>>> import numpy as np
>>> import numpy.linalg as la
>>> np.set_printoptions(suppress=True, linewidth=100)
>>> arr = np.load("x.npy")
>>> print(arr)
[[1.   0.  ]
 [0.43 0.57]]
>>> # triangular
>>> print(np.round(np.sort(la.eigvals(arr)), 2))
[0.57 1.  ]
>>> print(la.matrix_rank(arr - arr[0, 0] * np.eye(2)))
1
>>> print(np.prod(np.diag(arr)), np.round(la.det(arr), 2))
0.57 0.57
>>> print([int(la.matrix_rank(la.matrix_power(arr, p))) for p in range(1, 3)])
[2, 2]
>>> rng = np.random.default_rng(2984)
>>> labels = rng.permutation(2)
>>> print(labels)
[1 0]
>>> Y = arr[labels][:, labels]
>>> print(np.diag(Y))
[0.57 1.  ]
>>> print(round(la.det(Y), 2), round(la.det(arr[labels]), 2))
0.57 -0.57
>>> J = np.loadtxt("mat.csv", delimiter=",")
>>> print(J)
[[ 1.  2.  0.  1.  0.  0.  0.]
 [ 3.  2.  2.  1.  0.  0.  0.]
 [ 2.  0.  2.  1.  0.  0.  0.]
 [ 1.  1.  3.  3.  0.  0.  0.]
 [ 0.  0.  0.  0. -2.  1.  2.]
 [ 0.  0.  0.  0. -5. -4. -4.]
 [ 0.  0.  0.  0.  0.  1.  2.]]
>>> print(np.trace(J))
4.0
>>> print(np.allclose(J @ J.T, J.T @ J))
False
>>> print((J - J.T) / 2)
[[ 0.  -0.5 -1.   0.   0.   0.   0. ]
 [ 0.5  0.   1.   0.   0.   0.   0. ]
 [ 1.  -1.   0.  -1.   0.   0.   0. ]
 [ 0.   0.   1.   0.   0.   0.   0. ]
 [ 0.   0.   0.   0.   0.   3.   1. ]
 [ 0.   0.   0.   0.  -3.   0.  -2.5]
 [ 0.   0.   0.   0.  -1.   2.5  0. ]]
>>> print((J + J.T) / 2)
[[ 1.   2.5  1.   1.   0.   0.   0. ]
 [ 2.5  2.   1.   1.   0.   0.   0. ]
 [ 1.   1.   2.   2.   0.   0.   0. ]
 [ 1.   1.   2.   3.   0.   0.   0. ]
 [ 0.   0.   0.   0.  -2.  -2.   1. ]
 [ 0.   0.   0.   0.  -2.  -4.  -1.5]
 [ 0.   0.   0.   0.   1.  -1.5  2. ]]
>>> print(np.round(np.sort(np.abs(la.eigvals(J))), 2))
[0.87 0.87 0.87 2.19 3.04 3.04 6.05]
>>> labels = rng.permutation(7)
>>> print(labels)
[2 1 4 5 6 0 3]
>>> Y = J[labels][:, labels]
>>> print(np.trace(Y))
4.0
>>> print(np.round(la.det(Y), 2), round(la.det(J[labels]), 2))
80.0 -80.0
>>> print(Y)
[[ 2.  0.  0.  0.  0.  2.  1.]
 [ 2.  2.  0.  0.  0.  3.  1.]
 [ 0.  0. -2.  1.  2.  0.  0.]
 [ 0.  0. -5. -4. -4.  0.  0.]
 [ 0.  0.  0.  1.  2.  0.  0.]
 [ 0.  2.  0.  0.  0.  1.  1.]
 [ 3.  1.  0.  0.  0.  1.  3.]]
>>> print(np.diag(Y))
[ 2.  2. -2. -4.  2.  1.  3.]
>>> data = np.loadtxt("test15.csv", delimiter=",")
>>> print(data)
[[ 1. -4.  2.  4.  4. -6.]
 [-4.  1. -2. -4. -4.  6.]
 [ 2. -2. -2.  2.  2. -3.]
 [ 4. -4.  2.  1.  4. -6.]
 [ 4. -4.  2.  4.  1. -6.]
 [-6.  6. -3. -6. -6.  6.]]
>>> # symmetric, so the eigenvalues are real
>>> Y = np.array([[0, 2, 0], [2, 1, 1], [1, 0, 2], [0, 2, 0], [2, 1, 0], [0, 1, 2]])
>>> print(np.einsum("ik,kj->ij", data, Y))
[[  2.   4. -12.]
 [ -8. -13.   9.]
 [ -2.   5. -12.]
 [  2.   4. -12.]
 [ -4.   7. -12.]
 [ -3. -18.  12.]]
>>> print(data @ Y)
[[  2.   4. -12.]
 [ -8. -13.   9.]
 [ -2.   5. -12.]
 [  2.   4. -12.]
 [ -4.   7. -12.]
 [ -3. -18.  12.]]
>>> print(Y.T @ data.T)
[[  2.  -8.  -2.   2.  -4.  -3.]
 [  4. -13.   5.   4.   7. -18.]
 [-12.   9. -12. -12. -12.  12.]]
>>> print(la.matrix_rank(data @ Y))
3
>>> print(np.vstack([data, Y.T]).shape)
(9, 6)
>>> blk = np.stack([data, 5 * data, data[::-1]])
>>> print(blk.sum(axis=0))
[[  0. -18.   9.  18.  18. -30.]
 [-20.   2. -10. -20. -23.  30.]
 [ 16. -16. -10.  13.  16. -24.]
 [ 26. -26.  10.   8.  26. -39.]
 [ 20. -23.  10.  20.   2. -30.]
 [-35.  32. -16. -32. -32.  30.]]
>>> print(np.round(la.norm(blk, axis=(1, 2)), 2))
[ 23.96 119.79  23.96]
>>> M = np.load("arr.npy")
>>> print(M)
[[5. 0. 4. 0. 0.]
 [0. 5. 0. 4. 4.]
 [4. 0. 5. 0. 0.]
 [0. 4. 0. 5. 4.]
 [0. 4. 0. 4. 5.]]
>>> Y = M[0, 0] * M[1:] - np.outer(M[1:, 0], M[0])
>>> print(Y)
[[ 0. 25.  0. 20. 20.]
 [ 0.  0.  9.  0.  0.]
 [ 0. 20.  0. 25. 20.]
 [ 0. 20.  0. 20. 25.]]
>>> print(la.matrix_rank(Y), la.matrix_rank(M))
4 5
>>> print(np.flatnonzero(~Y.round(6).any(axis=1)))
[]
>>> F = np.loadtxt("out15.csv", delimiter=",")
>>> print(F)
[[ 33.11 -12.16   1.78 -34.55]
 [ 34.03 -12.59   1.38 -34.73]
 [ 35.1  -12.87  -0.5  -33.68]
 [-10.15 -16.87  -8.74 -27.64]
 [ 33.36 -11.77   2.39 -35.13]
 [-11.39 -17.23  -7.67 -27.13]
 [-12.68 -17.5   -6.57 -27.67]
 [ 33.77 -14.84   2.48 -34.57]
 [ 14.54  -1.14  -9.2   12.67]
 [-11.91 -18.03  -9.08 -29.22]
 [ 32.21 -12.32   1.19 -33.21]
 [ 35.67 -11.47   1.63 -33.91]
 [-11.31 -20.55  -8.68 -27.2 ]
 [ 12.7   -3.12 -10.49  10.94]
 [ 14.34  -2.34  -8.9   11.91]
 [ 12.63  -1.83 -10.81  12.13]
 [ 33.45 -11.93   1.54 -34.94]
 [ 33.6  -12.01   0.62 -34.12]
 [ 34.72 -14.19   0.67 -34.43]
 [ 33.46 -11.59   1.28 -34.37]
 [-11.91 -18.35  -7.78 -29.18]
 [ 14.56  -1.76 -11.62  11.92]
 [-12.47 -18.22  -9.77 -28.05]
 [ 16.44  -2.14  -9.55  12.54]
 [-10.53 -19.03  -8.73 -28.96]
 [-12.95 -16.54  -7.85 -28.76]
 [ 33.89 -12.44   0.71 -33.27]]
>>> G = np.cov(F, rowvar=False)
>>> print(np.round(F.std(axis=0), 2))
[19.91  5.93  5.23 18.36]
>>> print(np.round(np.polyfit(F[:, 2], F[:, 1], 1), 2))
[ -0.22 -12.99]
>>> print(np.round(np.corrcoef(F[:, 2], F[:, 1])[0, 1], 2))
-0.19
>>> print(np.round(la.eigvalsh(G)[::-1], 2))
[471.41 353.44   1.09   0.66]
>>> print(np.round(np.corrcoef(F.T), 2))
[[ 1.    0.4   0.8  -0.15]
 [ 0.4   1.   -0.19  0.83]
 [ 0.8  -0.19  1.   -0.69]
 [-0.15  0.83 -0.69  1.  ]]
>>> x = np.array([-2, 3, 0, -3])
>>> target = F @ x
>>> print(np.round(la.lstsq(F, target)[0], 2) + 0)
[-2.  3.  0. -3.]
>>> print(np.round(la.pinv(F) @ F, 2) + 0)
[[1. 0. 0. 0.]
 [0. 1. 0. 0.]
 [0. 0. 1. 0.]
 [0. 0. 0. 1.]]
>>> print(np.round(la.solve(F.T @ F, F.T @ target), 2) + 0)
[-2.  3.  0. -3.]
>>> target = target + 0.3 * rng.normal(size=27)
>>> print(target.round(2))
[  1.17  -2.25  -7.77  52.38   3.38  52.01  56.3   -8.3  -70.41  57.51  -1.72  -3.71  43.26 -67.62
 -71.21 -66.71   1.71  -1.43  -9.29   1.52  56.63 -70.75  54.63 -77.1   51.23  62.14  -4.83]
>>> beta, *_ = la.lstsq(F, target)
>>> print(beta.round(2))
[-2.    2.89  0.08 -2.95]
>>> print(beta.round())
[-2.  3.  0. -3.]
>>> print(np.round(F.T @ (target - F @ beta), 2) + 0)
[0. 0. 0. 0.]
>>> print(np.round(la.norm(target - F @ beta), 2))
1.73
